$ ipython --no-banner

In [1]: import numpy as np

In [2]: np.set_printoptions(suppress=True, linewidth=100)

In [3]: rnd = lambda a: np.round(a, 1) + 0

In [4]: E = -2 * np.eye(3) + np.ones((3, 3))

In [5]: E
Out[5]: 
array([[-1.,  1.,  1.],
       [ 1., -1.,  1.],
       [ 1.,  1., -1.]])

In [6]: E @ (-1.0) ** np.arange(3)
Out[6]: array([-1.,  3., -1.])

In [7]: Y = np.array([[-1, 1, -5], [-4, 1, -5]])

In [8]: C = np.kron(Y, E)

In [9]: np.linalg.matrix_rank(C)
Out[9]: np.int64(6)

In [10]: rnd(np.linalg.norm(C, 2)), rnd(np.linalg.norm(Y, 2) * np.linalg.norm(E, 2))
Out[10]: (np.float64(16.2), np.float64(16.2))

In [11]: evals, vecs = np.linalg.eig(E)

In [12]: rnd(np.sort(np.linalg.eigvals(E @ E)))
Out[12]: array([1., 4., 4.])

In [13]: rnd(np.sort(np.linalg.eigvals(E.T)))
Out[13]: array([-2., -2.,  1.])

In [14]: rnd(np.prod(evals))
Out[14]: np.float64(4.0)

In [15]: rnd(E @ vecs[:, 0] - evals[0] * vecs[:, 0])
Out[15]: array([0., 0., 0.])

In [16]: rnd(evals)
Out[16]: array([ 1., -2., -2.])

In [17]: W0 = np.loadtxt("case14.csv", delimiter=",")

In [18]: W0
Out[18]: 
array([[ 0.2, -0.3, -1. ],
       [ 1.9, -1.5, -1.4],
       [ 1.8, -1.5, -1.2],
       [ 0.9, -0.4, -0.6]])

In [19]: hat = W0 @ np.linalg.solve(W0.T @ W0, W0.T)

In [20]: rnd(hat)
Out[20]: 
array([[ 1. ,  0.1, -0.1,  0. ],
       [ 0.1,  0.5,  0.5,  0.2],
       [-0.1,  0.5,  0.6, -0.1],
       [ 0. ,  0.2, -0.1,  1. ]])

In [21]: rnd(np.linalg.eigvalsh(hat))
Out[21]: array([0., 1., 1., 1.])

In [22]: rnd((np.eye(4) - hat) @ W0)
Out[22]: 
array([[0., 0., 0.],
       [0., 0., 0.],
       [0., 0., 0.],
       [0., 0., 0.]])

In [23]: rnd(np.diag(hat))
Out[23]: array([1. , 0.5, 0.6, 1. ])

In [24]: rnd(hat @ W0[:, 1])
Out[24]: array([-0.3, -1.5, -1.5, -0.4])

In [25]: rnd(np.trace(hat))
Out[25]: np.float64(3.0)

In [26]: def softmax(z):
    ...:     e = np.exp(z - z.max(axis=-1, keepdims=True))
    ...:     return e / e.sum(axis=-1, keepdims=True)
    ...: 

In [27]: rnd(softmax(hat[0] + -3))
Out[27]: array([0.5, 0.2, 0.2, 0.2])

In [28]: rnd(softmax(hat).sum(axis=1))
Out[28]: array([1., 1., 1., 1.])

In [29]: rnd(softmax(10 * hat[0]))
Out[29]: array([1., 0., 0., 0.])

In [30]: rnd(softmax(hat[0]))
Out[30]: array([0.5, 0.2, 0.2, 0.2])

In [31]: att = hat @ hat.T / np.sqrt(4)

In [32]: softmax(att).round(6).argmax(axis=1)
Out[32]: array([0, 1, 2, 3])

In [33]: rnd(softmax(att)[0] @ hat)
Out[33]: array([0.3, 0.3, 0.2, 0.2])

In [34]: Y = np.c_[W0[:, :2] @ np.array([[0, -2], [-1, 2]]), np.array([0, 1, 0, 1])]

In [35]: Y
Out[35]: 
array([[ 0.3, -1. ,  0. ],
       [ 1.5, -6.8,  1. ],
       [ 1.5, -6.6,  0. ],
       [ 0.4, -2.6,  1. ]])

In [36]: np.linalg.matrix_rank(np.c_[W0, Y])
Out[36]: np.int64(4)

In [37]: np.linalg.matrix_rank(Y)
Out[37]: np.int64(3)

In [38]: O, r_ = np.linalg.qr(Y)

In [39]: np.trace(O @ O.T)
Out[39]: np.float64(3.0)

In [40]: rnd(O)
Out[40]: 
array([[-0.1,  0.4,  0.4],
       [-0.7,  0. ,  0.6],
       [-0.7,  0.2, -0.7],
       [-0.2, -0.9,  0. ]])

In [41]: rnd(r_)
Out[41]: 
array([[-2.2,  9.8, -0.9],
       [ 0. ,  0.9, -0.9],
       [ 0. ,  0. ,  0.6]])

In [42]: X = np.array([[3.0, -1.0], [-1.0, -3.0]])

In [43]: # symmetric

In [44]: Y = np.array([[8, 6, 2], [9, 0, 9]])

In [45]: C = np.kron(Y, X)

In [46]: C.shape
Out[46]: (4, 6)

In [47]: np.linalg.matrix_rank(C)
Out[47]: np.int64(4)

In [48]: rnd(np.linalg.norm(C, 2)), rnd(np.linalg.norm(Y, 2) * np.linalg.norm(X, 2))
Out[48]: (np.float64(47.7), np.float64(47.7))

In [49]: O, r_ = np.linalg.qr(X)

In [50]: np.allclose(r_.T @ r_, X.T @ X)
Out[50]: True

In [51]: rnd(O)
Out[51]: 
array([[-0.9,  0.3],
       [ 0.3,  0.9]])

In [52]: rnd(np.abs(np.diag(r_)))
Out[52]: array([3.2, 3.2])

In [53]: O.shape, r_.shape
Out[53]: ((2, 2), (2, 2))

In [54]: rnd(O.T @ O)
Out[54]: 
array([[1., 0.],
       [0., 1.]])

In [55]: evals, vecs = np.linalg.eig(O)

In [56]: rnd(O @ vecs[:, 0] - evals[0] * vecs[:, 0])
Out[56]: array([0., 0.])

In [57]: rnd(np.sort(np.linalg.eigvals(np.linalg.inv(O))))
Out[57]: array([-1.,  1.])

In [58]: rnd(np.sort(np.linalg.eigvals(O @ O)))
Out[58]: array([1., 1.])

In [59]: rnd(np.prod(evals))
Out[59]: np.float64(-1.0)

In [60]: rnd(evals)
Out[60]: array([-1.,  1.])

In [61]: rng = np.random.default_rng(3706)

In [62]: lab = rng.permutation(2)

In [63]: Y = X[:, lab] * rng.choice([-1, 1], 2)

In [64]: Y
Out[64]: 
array([[ 1., -3.],
       [ 3.,  1.]])

In [65]: Uu, _, Vh = np.linalg.svd(X.T @ Y)

In [66]: Uu @ Vh
Out[66]: 
array([[ 0., -1.],
       [-1.,  0.]])

In [67]: lab
Out[67]: array([1, 0])

In [68]: K = np.array([[-1.0, 1.0, 1.0], [1.0, -1.0, 1.0], [1.0, 1.0, -1.0]])

In [69]: # symmetric, so the eigenvalues are real

In [70]: np.linalg.matrix_rank(K)
Out[70]: np.int64(3)

In [71]: rnd(np.linalg.norm(K))
Out[71]: np.float64(3.0)

In [72]: K.sum(axis=0)
Out[72]: array([1., 1., 1.])

In [73]: np.unravel_index(np.abs(K).argmax(), K.shape)
Out[73]: (np.int64(0), np.int64(0))

In [74]: K.shape
Out[74]: (3, 3)

In [75]: rnd(np.linalg.svd(K, compute_uv=False))
Out[75]: array([2., 2., 1.])

In [76]: rnd(K.mean(axis=0))
Out[76]: array([0.3, 0.3, 0.3])

In [77]: np.diff(K, axis=0)
Out[77]: 
array([[ 2., -2.,  0.],
       [ 0.,  2., -2.]])

In [78]: evals, vecs = np.linalg.eig(X)

In [79]: rnd(np.sort(np.linalg.eigvals(np.linalg.inv(X))))
Out[79]: array([-0.3,  0.3])

In [80]: rnd(evals)
Out[80]: array([ 3.2, -3.2])

In [81]: rnd(np.sort(np.linalg.eigvals(X @ X)))
Out[81]: array([10., 10.])

In [82]: x0 = np.array([-3, -1, 1])

In [83]: (K * x0).sum(axis=1)
Out[83]: array([ 3., -1., -5.])

In [84]: np.sign((K @ x0).round(6))
Out[84]: array([ 1., -1., -1.])

In [85]: K @ x0
Out[85]: array([ 3., -1., -5.])

In [86]: np.linalg.norm(K @ x0) <= np.linalg.norm(K, 2) * np.linalg.norm(x0) + 1e-9
Out[86]: np.True_

In [87]: O = K.astype(float).copy()

In [88]: for j in range(3):
    ...:     O[:, j] -= O[:, :j] @ (O[:, :j].T @ O[:, j])
    ...:     O[:, j] /= np.linalg.norm(O[:, j])
    ...: 

In [89]: rnd(O.T @ K)
Out[89]: 
array([[ 1.7, -0.6, -0.6],
       [ 0. ,  1.6, -0.8],
       [ 0. ,  0. ,  1.4]])

In [90]: rnd(O)
Out[90]: 
array([[-0.6,  0.4,  0.7],
       [ 0.6, -0.4,  0.7],
       [ 0.6,  0.8,  0. ]])

In [91]: rnd(O.T @ O)
Out[91]: 
array([[1., 0., 0.],
       [0., 1., 0.],
       [0., 0., 1.]])

In [92]: M = np.loadtxt("x.csv", delimiter=",")

In [93]: M
Out[93]: 
array([[ -5.,  -2.,   3.],
       [ -3.,  -1.,  -2.],
       [  2.,   2.,  -1.],
       [  5.,   4.,  -2.],
       [ 10.,   3.,  -5.],
       [ 12.,   0.,  -5.],
       [ 17.,  -1.,  -6.],
       [ 18.,   4.,  -2.],
       [ 19.,   4.,  -7.],
       [ 24.,   4., -10.],
       [ 20.,   9., -10.],
       [ 22.,  12., -13.]])

In [94]: Xc = (M - M.mean(axis=0)) / M.std(axis=0)

In [95]: rnd(Xc.std(axis=0))
Out[95]: array([1., 1., 1.])

In [96]: np.argwhere(np.abs(Xc) > 2)
Out[96]: array([[11,  1]])

In [97]: c = np.linalg.lstsq(np.delete(Xc, 0, axis=1), Xc[:, 0])[0]

In [98]: rnd(c)
Out[98]: array([ 0. , -0.8])

In [99]: np.abs(c).argmax()
Out[99]: np.int64(1)

In [100]: lab = rng.permutation(3)

In [101]: Y = M[:, lab] * rng.choice([-1, 1], 3)

In [102]: Y
Out[102]: 
array([[  2.,   3.,   5.],
       [  1.,  -2.,   3.],
       [ -2.,  -1.,  -2.],
       [ -4.,  -2.,  -5.],
       [ -3.,  -5., -10.],
       [ -0.,  -5., -12.],
       [  1.,  -6., -17.],
       [ -4.,  -2., -18.],
       [ -4.,  -7., -19.],
       [ -4., -10., -24.],
       [ -9., -10., -20.],
       [-12., -13., -22.]])

In [103]: Uu, _, Vh = np.linalg.svd(M.T @ Y)

In [104]: rnd(Uu @ Vh)
Out[104]: 
array([[ 0.,  0., -1.],
       [-1.,  0.,  0.],
       [ 0.,  1.,  0.]])

In [105]: rnd(np.linalg.lstsq(M, Y)[0])
Out[105]: 
array([[ 0.,  0., -1.],
       [-1.,  0.,  0.],
       [ 0.,  1.,  0.]])

In [106]: lab
Out[106]: array([1, 2, 0])

In [107]: data = np.load("data.npy")

In [108]: data
Out[108]: 
array([[-1,  0,  0,  0],
       [-3,  0,  0,  0],
       [ 1, -2,  2,  0],
       [ 0, -2,  0, -3]])

In [109]: # triangular: eigenvalues sit on the diagonal

In [110]: r0, g = data[0], data[3]

In [111]: r0 @ r0
Out[111]: np.int64(1)

In [112]: r0 @ g
Out[112]: np.int64(0)

In [113]: pr = (r0 @ g) / (r0 @ r0) * r0

In [114]: pr
Out[114]: array([-0.,  0.,  0.,  0.])

In [115]: (g - pr) @ r0
Out[115]: np.float64(0.0)

In [116]: J = np.array([[2, -5, -5], [3, -5, -4], [-2, 5, -2]])

In [117]: J[0] = J[1]

In [118]: J
Out[118]: 
array([[ 3, -5, -4],
       [ 3, -5, -4],
       [-2,  5, -2]])

In [119]: [round(float(x), 1) for x in np.linalg.svd(J, compute_uv=False)[:3]]
Out[119]: [10.6, 4.5, 0.0]

In [120]: np.linalg.matrix_rank(J, rtol=0.1)
Out[120]: np.int64(2)

In [121]: np.argsort(-np.linalg.norm(J, axis=0).round(6), kind="stable")[:3]
Out[121]: array([1, 2, 0])

In [122]: T = np.stack([J, 4 * J, J[::-1]])

In [123]: T.shape
Out[123]: (3, 3, 3)

In [124]: rnd(np.linalg.norm(T, axis=(1, 2)))
Out[124]: array([11.5, 46.1, 11.5])

In [125]: T.sum(axis=0)
Out[125]: 
array([[ 13, -20, -22],
       [ 18, -30, -24],
       [ -7,  20, -14]])

In [126]: np.linalg.matrix_rank(T.reshape(3, -1))
Out[126]: np.int64(2)

In [127]: np.linalg.matrix_rank(T)
Out[127]: array([2, 2, 2])
